% ipython --no-banner

In [1]: import numpy as np

In [2]: from numpy import linalg as LA

In [3]: np.set_printoptions(precision=1, suppress=True, linewidth=100)

In [4]: tidy = lambda a: np.round(a, 1) + 0

In [5]: F = np.load("test18.npy")

In [6]: F
Out[6]: 
array([[-1.,  1.,  0.,  0.,  0.,  0.,  0.,  0.,  0.],
       [ 0., -1.,  1.,  0.,  0.,  0.,  0.,  0.,  0.],
       [ 0.,  0., -1.,  1.,  0.,  0.,  0.,  0.,  0.],
       [ 0.,  0.,  0., -1.,  1.,  0.,  0.,  0.,  0.],
       [ 0.,  0.,  0.,  0., -1.,  1.,  0.,  0.,  0.],
       [ 0.,  0.,  0.,  0.,  0., -1.,  1.,  0.,  0.],
       [ 0.,  0.,  0.,  0.,  0.,  0., -1.,  1.,  0.],
       [ 0.,  0.,  0.,  0.,  0.,  0.,  0., -1.,  1.],
       [ 0.,  0.,  0.,  0.,  0.,  0.,  0.,  0., -1.]])

In [7]: # triangular, det is the product of the diagonal

In [8]: Y = F / LA.norm(F, axis=1, keepdims=True)

In [9]: C2 = Y @ Y.T

In [10]: np.degrees(np.arccos(np.clip(C2[5, 1], -1, 1)))
Out[10]: np.float64(90.0)

In [11]: (C2 - 2 * np.eye(9)).round(6).argmax(axis=1)
Out[11]: array([2, 3, 0, 0, 0, 0, 0, 0, 0])

In [12]: feats = np.array([[0, 0, 0, 0, 1, 0],
    ...:     [0, 0, 0, 0, 1, 1],
    ...:     [0, 0, 0, 1, 1, 0],
    ...:     [0, 0, 1, 0, 1, 0],
    ...:     [1, 1, 1, 1, 0, 0],
    ...:     [0, 1, 0, 0, 0, 0]])

In [13]: Y = feats / np.sqrt((feats ** 2).mean(axis=1, keepdims=True))

In [14]: tidy(Y[4])
Out[14]: array([1.2, 1.2, 1.2, 1.2, 0. , 0. ])

In [15]: LA.matrix_rank(feats - feats.mean(axis=1, keepdims=True))
Out[15]: np.int64(5)

In [16]: tidy(feats - feats.mean(axis=1, keepdims=True))
Out[16]: 
array([[-0.2, -0.2, -0.2, -0.2,  0.8, -0.2],
       [-0.3, -0.3, -0.3, -0.3,  0.7,  0.7],
       [-0.3, -0.3, -0.3,  0.7,  0.7, -0.3],
       [-0.3, -0.3,  0.7, -0.3,  0.7, -0.3],
       [ 0.3,  0.3,  0.3,  0.3, -0.7, -0.7],
       [-0.2,  0.8, -0.2, -0.2, -0.2, -0.2]])

In [17]: X = np.loadtxt("dump.csv", delimiter=",")

In [18]: X
Out[18]: 
array([[  3.1,   3. ,   2. ,   3.1,   1.8,   0.1,  -2.9,   0. ,  -2.2,   1.1,   1. ,  -1.9],
       [  1.1,   2.4,   2. ,   1.1,   5.1,  -1.9,  -4.9,   0. ,   0.5,  -0.2,   0.4,  -3.2],
       [  1.7,   2.6,   2. ,   1.7,   4.2,  -1.3,  -4.3,   0. ,  -0.3,   0.1,   0.6,  -2.9],
       [  9.8,   5.3,   2. ,   9.8,  -9.3,   6.8,   3.8,   0. , -11.1,   5.5,   3.3,   2.5],
       [  1.7,   2.6,   2. ,   1.7,   4.2,  -1.3,  -4.3,   0. ,  -0.2,   0.1,   0.6,  -2.9],
       [  1.3,   2.4,   2. ,   1.3,   4.8,  -1.7,  -4.7,   0. ,   0.2,  -0.1,   0.4,  -3.1],
       [  0.2,   2.1,   2. ,   0.2,   6.6,  -2.8,  -5.8,   0. ,   1.7,  -0.8,   0.1,  -3.8],
       [  3.2,   3.1,   2. ,   3.2,   1.6,   0.2,  -2.8,   0. ,  -2.3,   1.2,   1.1,  -1.8],
       [  5.2,   3.7,   2. ,   5.2,  -1.6,   2.2,  -0.8,   0. ,  -4.9,   2.4,   1.7,  -0.6],
       [ -0.5,   1.8,   2. ,  -0.5,   7.9,  -3.5,  -6.5,   0. ,   2.7,  -1.3,  -0.2,  -4.3],
       [  2.3,   2.8,   2. ,   2.3,   3.2,  -0.7,  -3.7,   0. ,  -1.1,   0.5,   0.8,  -2.5],
       [  0.4,   2.1,   2. ,   0.4,   6.3,  -2.6,  -5.6,   0. ,   1.4,  -0.7,   0.1,  -3.7],
       [  2.8,   2.9,   2. ,   2.8,   2.3,  -0.2,  -3.2,   0. ,  -1.8,   0.9,   0.9,  -2.1],
       [  3. ,   3. ,   2. ,   3. ,   1.9,   0. ,  -3. ,   0. ,  -2.1,   1. ,   1. ,  -2. ],
       [  6.8,   4.3,   2. ,   6.8,  -4.4,   3.8,   0.8,   0. ,  -7.1,   3.6,   2.3,   0.6],
       [  1. ,   2.3,   2. ,   1. ,   5.3,  -2. ,  -5. ,   0. ,   0.6,  -0.3,   0.3,  -3.3],
       [  5.7,   3.9,   2. ,   5.7,  -2.4,   2.7,  -0.3,   0. ,  -5.5,   2.8,   1.9,  -0.2],
       [  8.1,   4.7,   2. ,   8.1,  -6.4,   5.1,   2.1,   0. ,  -8.8,   4.4,   2.7,   1.4],
       [  7.5,   4.5,   2. ,   7.5,  -5.5,   4.5,   1.5,   0. ,  -8. ,   4. ,   2.5,   1. ],
       [  6. ,   4. ,   2. ,   6. ,  -3.1,   3. ,   0. ,   0. ,  -6.1,   3. ,   2. ,   0. ],
       [  7.2,   4.4,   2. ,   7.2,  -5. ,   4.2,   1.2,   0. ,  -7.6,   3.8,   2.4,   0.8],
       [ -2.5,   1.2,   2. ,  -2.5,  11.2,  -5.5,  -8.5,   0. ,   5.3,  -2.7,  -0.8,  -5.7],
       [  4.9,   3.6,   2. ,   4.9,  -1.1,   1.9,  -1.1,   0. ,  -4.5,   2.2,   1.6,  -0.8],
       [  8.1,   4.7,   2. ,   8.1,  -6.5,   5.1,   2.1,   0. ,  -8.8,   4.4,   2.7,   1.4],
       [  1.4,   2.5,   2. ,   1.4,   4.7,  -1.6,  -4.6,   0. ,   0.2,  -0.1,   0.5,  -3.1],
       [  3. ,   3. ,   2. ,   3. ,   1.9,   0. ,  -3. ,   0. ,  -2. ,   1. ,   1. ,  -2. ],
       [  6.5,   4.2,   2. ,   6.5,  -3.9,   3.5,   0.5,   0. ,  -6.7,   3.3,   2.2,   0.3],
       [  8. ,   4.7,   2. ,   8. ,  -6.3,   5. ,   2. ,   0. ,  -8.6,   4.3,   2.7,   1.3],
       [  5.5,   3.8,   2. ,   5.5,  -2.2,   2.5,  -0.5,   0. ,  -5.4,   2.7,   1.8,  -0.3],
       [  5.9,   4. ,   2. ,   5.9,  -2.8,   2.9,  -0.1,   0. ,  -5.8,   2.9,   2. ,  -0.1],
       [  7.6,   4.5,   2. ,   7.6,  -5.7,   4.6,   1.6,   0. ,  -8.1,   4.1,   2.5,   1.1],
       [  1.7,   2.6,   2. ,   1.7,   4.2,  -1.3,  -4.3,   0. ,  -0.2,   0.1,   0.6,  -2.9],
       [  2.4,   2.8,   2. ,   2.4,   3. ,  -0.6,  -3.6,   0. ,  -1.2,   0.6,   0.8,  -2.4],
       [  6.9,   4.3,   2. ,   6.9,  -4.6,   3.9,   0.9,   0. ,  -7.3,   3.6,   2.3,   0.6]])

In [19]: # rows 4 and 31 are equal

In [20]: Y = np.array([[-3, 2, -4],
    ...:     [-1, 1, 7],
    ...:     [7, 7, 5],
    ...:     [-7, -7, -4],
    ...:     [-2, 6, -7],
    ...:     [-5, 2, 0]])

In [21]: np.einsum("ij,ij->i", feats, feats)
Out[21]: array([1, 2, 2, 2, 4, 1])

In [22]: np.einsum("ik,kj->ij", feats, Y)
Out[22]: 
array([[ -2,   6,  -7],
       [ -7,   8,  -7],
       [ -9,  -1, -11],
       [  5,  13,  -2],
       [ -4,   3,   4],
       [ -1,   1,   7]])

In [23]: np.einsum("ij->j", feats)
Out[23]: array([1, 2, 2, 2, 4, 1])

In [24]: Y.T @ feats.T
Out[24]: 
array([[ -2,  -7,  -9,   5,  -4,  -1],
       [  6,   8,  -1,  13,   3,   1],
       [ -7,  -7, -11,  -2,   4,   7]])

In [25]: feats @ Y
Out[25]: 
array([[ -2,   6,  -7],
       [ -7,   8,  -7],
       [ -9,  -1, -11],
       [  5,  13,  -2],
       [ -4,   3,   4],
       [ -1,   1,   7]])

In [26]: np.vstack([feats, Y.T]).shape
Out[26]: (9, 6)

In [27]: LA.matrix_rank(np.vstack([feats, Y.T]))
Out[27]: np.int64(6)

In [28]: LA.matrix_rank(feats @ Y)
Out[28]: np.int64(3)

In [29]: np.einsum("ik,kj->ji", feats, Y)
Out[29]: 
array([[ -2,  -7,  -9,   5,  -4,  -1],
       [  6,   8,  -1,  13,   3,   1],
       [ -7,  -7, -11,  -2,   4,   7]])
